>>> import numpy as np
>>> np.set_printoptions(suppress=True, linewidth=160)
>>> W0 = np.load("x.npy")
>>> W0
array([[ -3,  -2,  -1,   9,   5,  -4],
       [  6,   3,  -2,  18,   1,  -4],
       [ -2,   0,   3,  10,  -4, -12],
       [  2,   3,   1,  15, -12, -21],
       [  2,  -5,   7,   6,  -6, -24],
       [  1,  -1,  13,   8,  -4, -22],
       [ -1,   6,  18,  12, -11, -17],
       [  7,  -3,  15,  17, -15, -23],
       [ 14,  -8,  12,  14, -22, -16],
       [  6,   1,  12,   5, -28, -23],
       [ 15,   0,  13,  14, -35, -30],
       [ 24,   4,   4,   7, -35, -30],
       [ 31,  10,   1,  12, -26, -35],
       [ 38,  14,  -5,  13, -32, -38],
       [ 37,  19, -10,  19, -27, -30],
       [ 38,  14,  -6,  14, -23, -26],
       [ 47,  22,   0,  15, -32, -22],
       [ 39,  14,  -6,   9, -28, -27],
       [ 38,  16,  -6,   2, -28, -32],
       [ 34,  22,   1,  -6, -35, -36],
       [ 36,  28,  10,  -5, -30, -34],
       [ 35,  22,   3,  -8, -33, -25],
       [ 36,  26,  -6, -12, -39, -33],
       [ 37,  24, -13, -14, -43, -31]])
>>> lab = W0[:, 5] > np.median(W0[:, 5])
>>> r0 = W0[lab].mean(axis=0) - W0[~lab].mean(axis=0)
>>> np.argsort(-np.abs(r0).round(6), kind="stable")
array([0, 4, 5, 1, 2, 3])
>>> r0.round(4)
array([-24.0833, -12.75  ,   8.6667,   5.6667,  18.3333,  14.0833])
>>> (((W0 - W0.mean(axis=0)) @ r0 > 0) == lab).mean()
np.float64(0.875)
>>> lab.astype(int)
array([1, 1, 1, 1, 1, 1, 1, 1, 1, 1, 0, 0, 0, 0, 0, 0, 1, 0, 0, 0, 0, 1, 0, 0])
>>> ((W0 - W0.mean(axis=0)) @ r0 > 0).astype(int)
array([1, 1, 1, 1, 1, 1, 1, 1, 1, 1, 1, 0, 0, 0, 0, 0, 0, 0, 0, 0, 0, 0, 0, 0])
